% python3 -q
>>> import numpy as np
>>> from numpy import linalg as LA
>>> np.set_printoptions(precision=1, suppress=True, linewidth=100)
>>> M = np.loadtxt("layer12.csv", delimiter=",")
>>> M
array([[ 3., -3.,  3., -3.,  3.,  2.,  1.,  2.,  1.,  1.],
       [-3.,  3., -3.,  3., -3.,  3.,  2.,  1.,  2.,  1.],
       [ 3., -3.,  3., -3.,  3., -3.,  3.,  2.,  1.,  2.],
       [-3.,  3., -3.,  3., -3.,  3., -3.,  3.,  2.,  1.],
       [ 3., -3.,  3., -3.,  3., -3.,  3., -3.,  3.,  2.],
       [ 2.,  3., -3.,  3., -3.,  3., -3.,  3., -3.,  3.],
       [ 1.,  2.,  3., -3.,  3., -3.,  3., -3.,  3., -3.],
       [ 2.,  1.,  2.,  3., -3.,  3., -3.,  3., -3.,  3.],
       [ 1.,  2.,  1.,  2.,  3., -3.,  3., -3.,  3., -3.],
       [ 1.,  1.,  2.,  1.,  2.,  3., -3.,  3., -3.,  3.]])
>>> def softmax(z):
...     e = np.exp(z - z.max(axis=-1, keepdims=True))
...     return e / e.sum(axis=-1, keepdims=True)
... 
>>> np.round(softmax(10 * M[2]), 1) + 0
array([0.2, 0. , 0.2, 0. , 0.2, 0. , 0.2, 0. , 0. , 0. ])
>>> scores = M @ M.T / np.sqrt(10)
>>> np.round(softmax(scores), 1) + 0
array([[0.9, 0. , 0.1, 0. , 0. , 0. , 0. , 0. , 0. , 0. ],
       [0. , 0.9, 0. , 0.1, 0. , 0. , 0. , 0. , 0. , 0. ],
       [0. , 0. , 0.9, 0. , 0.1, 0. , 0. , 0. , 0. , 0. ],
       [0. , 0. , 0. , 1. , 0. , 0. , 0. , 0. , 0. , 0. ],
       [0. , 0. , 0. , 0. , 1. , 0. , 0. , 0. , 0. , 0. ],
       [0. , 0. , 0. , 0. , 0. , 1. , 0. , 0. , 0. , 0. ],
       [0. , 0. , 0. , 0. , 0. , 0. , 1. , 0. , 0. , 0. ],
       [0. , 0. , 0. , 0. , 0. , 0.1, 0. , 0.9, 0. , 0. ],
       [0. , 0. , 0. , 0. , 0. , 0. , 0.1, 0. , 0.9, 0. ],
       [0. , 0. , 0. , 0. , 0. , 0. , 0. , 0.1, 0. , 0.9]])
>>> np.round(softmax(scores + np.triu(np.full(scores.shape, -np.inf), 1)), 1) + 0
array([[1. , 0. , 0. , 0. , 0. , 0. , 0. , 0. , 0. , 0. ],
       [0. , 1. , 0. , 0. , 0. , 0. , 0. , 0. , 0. , 0. ],
       [0. , 0. , 1. , 0. , 0. , 0. , 0. , 0. , 0. , 0. ],
       [0. , 0. , 0. , 1. , 0. , 0. , 0. , 0. , 0. , 0. ],
       [0. , 0. , 0. , 0. , 1. , 0. , 0. , 0. , 0. , 0. ],
       [0. , 0. , 0. , 0. , 0. , 1. , 0. , 0. , 0. , 0. ],
       [0. , 0. , 0. , 0. , 0. , 0. , 1. , 0. , 0. , 0. ],
       [0. , 0. , 0. , 0. , 0. , 0.1, 0. , 0.9, 0. , 0. ],
       [0. , 0. , 0. , 0. , 0. , 0. , 0.1, 0. , 0.9, 0. ],
       [0. , 0. , 0. , 0. , 0. , 0. , 0. , 0.1, 0. , 0.9]])
>>> vals, vecs = LA.eigh(M)
>>> LA.eigvalsh(M @ M)
array([  6. ,   7.9,   8.5,   8.7,  10.3,  23.3,  38.7,  39.4, 161.6, 403.5])
>>> round(vals.sum(), 1), np.trace(M)
(np.float64(30.0), np.float64(30.0))
>>> print((vals > 1e-8).sum(), (vals < -1e-8).sum())
6 4
>>> print(np.abs(vecs[:, -1]))
[0.2 0.3 0.3 0.4 0.4 0.4 0.4 0.3 0.3 0.2]
>>> np.round(vecs.T @ vecs, 1) + 0
array([[1., 0., 0., 0., 0., 0., 0., 0., 0., 0.],
       [0., 1., 0., 0., 0., 0., 0., 0., 0., 0.],
       [0., 0., 1., 0., 0., 0., 0., 0., 0., 0.],
       [0., 0., 0., 1., 0., 0., 0., 0., 0., 0.],
       [0., 0., 0., 0., 1., 0., 0., 0., 0., 0.],
       [0., 0., 0., 0., 0., 1., 0., 0., 0., 0.],
       [0., 0., 0., 0., 0., 0., 1., 0., 0., 0.],
       [0., 0., 0., 0., 0., 0., 0., 1., 0., 0.],
       [0., 0., 0., 0., 0., 0., 0., 0., 1., 0.],
       [0., 0., 0., 0., 0., 0., 0., 0., 0., 1.]])
>>> vecs @ np.diag(vals) @ vecs.T
array([[ 3., -3.,  3., -3.,  3.,  2.,  1.,  2.,  1.,  1.],
       [-3.,  3., -3.,  3., -3.,  3.,  2.,  1.,  2.,  1.],
       [ 3., -3.,  3., -3.,  3., -3.,  3.,  2.,  1.,  2.],
       [-3.,  3., -3.,  3., -3.,  3., -3.,  3.,  2.,  1.],
       [ 3., -3.,  3., -3.,  3., -3.,  3., -3.,  3.,  2.],
       [ 2.,  3., -3.,  3., -3.,  3., -3.,  3., -3.,  3.],
       [ 1.,  2.,  3., -3.,  3., -3.,  3., -3.,  3., -3.],
       [ 2.,  1.,  2.,  3., -3.,  3., -3.,  3., -3.,  3.],
       [ 1.,  2.,  1.,  2.,  3., -3.,  3., -3.,  3., -3.],
       [ 1.,  1.,  2.,  1.,  2.,  3., -3.,  3., -3.,  3.]])
>>> print(vals)
[-6.3 -4.8 -3.2 -2.9  2.5  2.8  3.   6.2 12.7 20.1]
>>> np.round(vecs.T @ M @ vecs, 1) + 0
array([[-6.3,  0. ,  0. ,  0. ,  0. ,  0. ,  0. ,  0. ,  0. ,  0. ],
       [ 0. , -4.8,  0. ,  0. ,  0. ,  0. ,  0. ,  0. ,  0. ,  0. ],
       [ 0. ,  0. , -3.2,  0. ,  0. ,  0. ,  0. ,  0. ,  0. ,  0. ],
       [ 0. ,  0. ,  0. , -2.9,  0. ,  0. ,  0. ,  0. ,  0. ,  0. ],
       [ 0. ,  0. ,  0. ,  0. ,  2.5,  0. ,  0. ,  0. ,  0. ,  0. ],
       [ 0. ,  0. ,  0. ,  0. ,  0. ,  2.8,  0. ,  0. ,  0. ,  0. ],
       [ 0. ,  0. ,  0. ,  0. ,  0. ,  0. ,  3. ,  0. ,  0. ,  0. ],
       [ 0. ,  0. ,  0. ,  0. ,  0. ,  0. ,  0. ,  6.2,  0. ,  0. ],
       [ 0. ,  0. ,  0. ,  0. ,  0. ,  0. ,  0. ,  0. , 12.7,  0. ],
       [ 0. ,  0. ,  0. ,  0. ,  0. ,  0. ,  0. ,  0. ,  0. , 20.1]])
>>> u, g = M[3], M[8]
>>> u @ u
np.float64(77.0)
>>> pr = (u @ g) / (u @ u) * u
>>> np.outer(u, g)
array([[-3., -6., -3., -6., -9.,  9., -9.,  9., -9.,  9.],
       [ 3.,  6.,  3.,  6.,  9., -9.,  9., -9.,  9., -9.],
       [-3., -6., -3., -6., -9.,  9., -9.,  9., -9.,  9.],
       [ 3.,  6.,  3.,  6.,  9., -9.,  9., -9.,  9., -9.],
       [-3., -6., -3., -6., -9.,  9., -9.,  9., -9.,  9.],
       [ 3.,  6.,  3.,  6.,  9., -9.,  9., -9.,  9., -9.],
       [-3., -6., -3., -6., -9.,  9., -9.,  9., -9.,  9.],
       [ 3.,  6.,  3.,  6.,  9., -9.,  9., -9.,  9., -9.],
       [ 2.,  4.,  2.,  4.,  6., -6.,  6., -6.,  6., -6.],
       [ 1.,  2.,  1.,  2.,  3., -3.,  3., -3.,  3., -3.]])
>>> pr
array([ 1.1, -1.1,  1.1, -1.1,  1.1, -1.1,  1.1, -1.1, -0.7, -0.4])
>>> round((g - pr) @ u, 1)
np.float64(-0.0)
>>> np.round(LA.norm(u + g) ** 2 + LA.norm(u - g) ** 2, 1)
np.float64(282.0)
>>> F = np.load("block4.npy")
>>> F
array([[7., 5., 0.],
       [5., 0., 5.],
       [0., 5., 6.]])
>>> w1 = np.array([[3, 2, -1, 3, 1], [-1, 0, 0, 0, -1], [-1, -2, -3, 1, 3]])
>>> c = np.array([4, 4, 2, 5, -3])
>>> act = np.maximum(F @ w1 + c, 0)
>>> (act > 0).mean(axis=0)
array([0.7, 0.7, 0. , 1. , 0.7])
>>> LA.matrix_rank(act)
np.int64(3)
>>> (act > 0).astype(int)
array([[1, 1, 0, 1, 0],
       [1, 1, 0, 1, 1],
       [0, 0, 0, 1, 1]])
>>> basis = np.array([[0, 1], [0, 1], [1, 1], [2, 1], [1, 0]])
>>> print(w1 @ basis)
[[ 6  7]
 [-1 -1]
 [ 2 -5]]
>>> (act @ basis).round(6).argmax(axis=1)
array([1, 0, 0])
>>> act @ basis
array([[52., 64.],
       [67., 43.],
       [32., 11.]])
>>> out = np.array([[-2, -3, 2], [-2, 1, 2], [-1, -2, 3]])
>>> LA.matrix_rank(np.vstack([F, out.T]))
np.int64(3)
>>> LA.matrix_rank(F @ out)
np.int64(3)
>>> vals, vecs = LA.eigh(F)
>>> x = np.array([-2, 2, 0])
>>> x @ F @ x
np.float64(-12.0)
>>> x @ F @ x / (x @ x), np.round(vals[0], 1), round(vals[-1], 1)
(np.float64(-1.5), np.float64(-4.5), np.float64(11.1))
>>> LA.eigvalsh(F[1:, 1:])
array([-2.8,  8.8])
>>> np.einsum("ii->", F)
np.float64(13.0)
>>> round(LA.eigvals(F).sum().real, 1)
np.float64(13.0)
>>> print(np.poly(F))
[  1. -13.  -8. 325.]
>>> np.einsum("ij,ji->", F, F)
np.float64(185.0)
>>> np.round(LA.det(F.T), 1)
np.float64(-325.0)
>>> np.all(LA.eigvalsh(F) > 0)
np.False_
>>> [round(float(LA.det(F[:i, :i])), 2) + 0 for i in range(1, 4)]
[7.0, -25.0, -325.0]
>>> E = np.load("dump.npy")
>>> print(E)
[[-1 -1  3  1  1]
 [ 1 -1 -1  3  1]
 [ 1  1 -1 -1  3]
 [ 3  1  1 -1 -1]
 [-1  3  1  1 -1]]
>>> x = np.array([-1, -2, 0, 0, -4])
>>> h1 = np.maximum(E @ x, 0)
>>> E.T @ h1
array([0, 0, 0, 0, 0])
>>> h1
array([0, 0, 0, 0, 0])
>>> print(np.flatnonzero(h1 > 1e-9))
[]
>>> O = E.astype(float).copy()
>>> for j in range(5):
...     O[:, j] -= O[:, :j] @ (O[:, :j].T @ O[:, j])
...     O[:, j] /= LA.norm(O[:, j])
... 
>>> np.round(O.T @ O, 1) + 0
array([[1., 0., 0., 0., 0.],
       [0., 1., 0., 0., 0.],
       [0., 0., 1., 0., 0.],
       [0., 0., 0., 1., 0.],
       [0., 0., 0., 0., 1.]])
>>> np.round(O.T @ E, 1) + 0
array([[ 3.6,  0.3, -0.8, -0.8,  0.3],
       [ 0. ,  3.6,  0.3, -0.8, -0.9],
       [ 0. ,  0. ,  3.5,  0.2, -0.7],
       [ 0. ,  0. ,  0. ,  3.4,  0.2],
       [ 0. ,  0. ,  0. ,  0. ,  3.4]])
>>> O
array([[-0.3, -0.3,  0.8,  0.1,  0.4],
       [ 0.3, -0.3, -0.2,  0.9,  0.1],
       [ 0.3,  0.3, -0.2, -0.2,  0.9],
       [ 0.8,  0.2,  0.5, -0.1, -0.2],
       [-0.3,  0.9,  0.1,  0.4, -0.1]])
>>> x = np.array([3, -6, 1, 1, 2])
>>> y = E @ x
>>> c, lr = np.zeros(5), 1 / LA.norm(E, 2) ** 2
>>> for i in range(200):
...     c -= lr * E.T @ (E @ c - y)
...     if i % 50 == 0: print(i, round(LA.norm(E @ c - y), 1))
... 
0 7.9
50 0.0
100 0.0
150 0.0
>>> round(float(LA.cond(E)), 1)
1.4
>>> c
array([ 3., -6.,  1.,  1.,  2.])
>>> np.sort(np.abs(np.fft.fft(E[0]))), np.sort(LA.svd(E, compute_uv=False))
(array([3. , 3.1, 3.1, 4.3, 4.3]), array([3. , 3.1, 3.1, 4.3, 4.3]))
>>> O, R = LA.qr(E)
>>> np.allclose(R.T @ R, E.T @ E)
True
>>> R
array([[ 3.6,  0.3, -0.8, -0.8,  0.3],
       [ 0. ,  3.6,  0.3, -0.8, -0.9],
       [ 0. ,  0. ,  3.5,  0.2, -0.7],
       [ 0. ,  0. ,  0. , -3.4, -0.2],
       [ 0. ,  0. ,  0. ,  0. , -3.4]])
>>> round(float(np.trace(O @ O.T)), 1)
5.0
>>> O @ R
array([[-1., -1.,  3.,  1.,  1.],
       [ 1., -1., -1.,  3.,  1.],
       [ 1.,  1., -1., -1.,  3.],
       [ 3.,  1.,  1., -1., -1.],
       [-1.,  3.,  1.,  1., -1.]])
>>> mat = np.array([[0, 1, 1, 1, 0, 1],
...     [1, 0, 1, 1, 1, 0],
...     [1, 1, 0, 0, 0, 0],
...     [1, 1, 0, 0, 1, 1],
...     [0, 1, 0, 1, 0, 1],
...     [1, 0, 0, 1, 1, 0]])
>>> rank = LA.matrix_rank(mat)
>>> rank
np.int64(5)
>>> null = LA.svd(mat)[2][rank:].T
>>> null.shape
(6, 1)
>>> np.round(null @ null.T, 1) + 0
array([[ 0.3, -0.2,  0. ,  0. , -0.3,  0.2],
       [-0.2,  0.2,  0. ,  0. ,  0.2, -0.2],
       [ 0. ,  0. ,  0. ,  0. ,  0. ,  0. ],
       [ 0. ,  0. ,  0. ,  0. ,  0. ,  0. ],
       [-0.3,  0.2,  0. ,  0. ,  0.2, -0.2],
       [ 0.2, -0.2,  0. ,  0. , -0.2,  0.2]])
>>> [int(LA.matrix_rank(np.delete(mat, i, axis=0))) for i in range(6)]
[5, 5, 4, 4, 5, 5]
>>> LA.matrix_rank(mat.T @ mat), LA.matrix_rank(mat @ mat.T)
(np.int64(5), np.int64(5))
>>> np.round(null[:, 0] / null[np.abs(null[:, 0]).round(6).argmax(), 0], 1) + 0
array([ 1., -1.,  0.,  0., -1.,  1.])
>>> rng = np.random.default_rng(224)
>>> out = F + rng.integers(-2, 3, (3, 1)) @ rng.integers(-2, 3, (1, 3))
>>> out
array([[5., 3., 2.],
       [5., 0., 5.],
       [0., 5., 6.]])
>>> out - F
array([[-2., -2.,  2.],
       [ 0.,  0.,  0.],
       [ 0.,  0.,  0.]])
>>> np.abs(out - F).sum(axis=1)
array([6., 0., 0.])
>>> LA.svd(out - F, compute_uv=False)
array([3.5, 0. , 0. ])
>>> print((out + out.T) / 2)
[[5. 4. 1.]
 [4. 0. 5.]
 [1. 5. 6.]]
>>> np.allclose(out @ out.T, out.T @ out)
False
>>> hat = np.triu(np.array([[4, -5, -5, 4, -9],
...     [6, -4, 3, -5, -3],
...     [-9, -6, 0, -1, 0],
...     [-3, -1, 4, -1, -2],
...     [-3, 5, 4, 0, 0]]), 1) + np.eye(5)
>>> out = hat @ E @ LA.inv(hat)
>>> round(float(LA.det(out)), 1)
528.0
>>> np.round(np.poly(out), 1) + 0
array([   1.,    5.,    0.,    0.,  -40., -528.])
>>> out
array([[  10.,   26.,  -20.,   48.,  250.],
       [  -8.,  -52.,  104., -122., -454.],
       [  -2.,  -10.,   18.,  -24.,  -92.],
       [   5.,   20.,  -36.,   41.,  188.],
       [  -1.,   -2.,    2.,   -3.,  -22.]])
>>> W0 = np.loadtxt("w.csv", delimiter=",")
>>> W0
array([[2., 0., 0.],
       [2., 1., 0.],
       [1., 0., 1.]])
>>> O = W0.astype(float).copy()
>>> for j in range(3):
...     O[:, j] -= O[:, :j] @ (O[:, :j].T @ O[:, j])
...     O[:, j] /= LA.norm(O[:, j])
... 
>>> np.round(O.T @ W0, 1) + 0
array([[ 3. ,  0.7,  0.3],
       [ 0. ,  0.7, -0.3],
       [ 0. ,  0. ,  0.9]])
>>> np.round(O.T @ O, 1) + 0
array([[1., 0., 0.],
       [0., 1., 0.],
       [0., 0., 1.]])
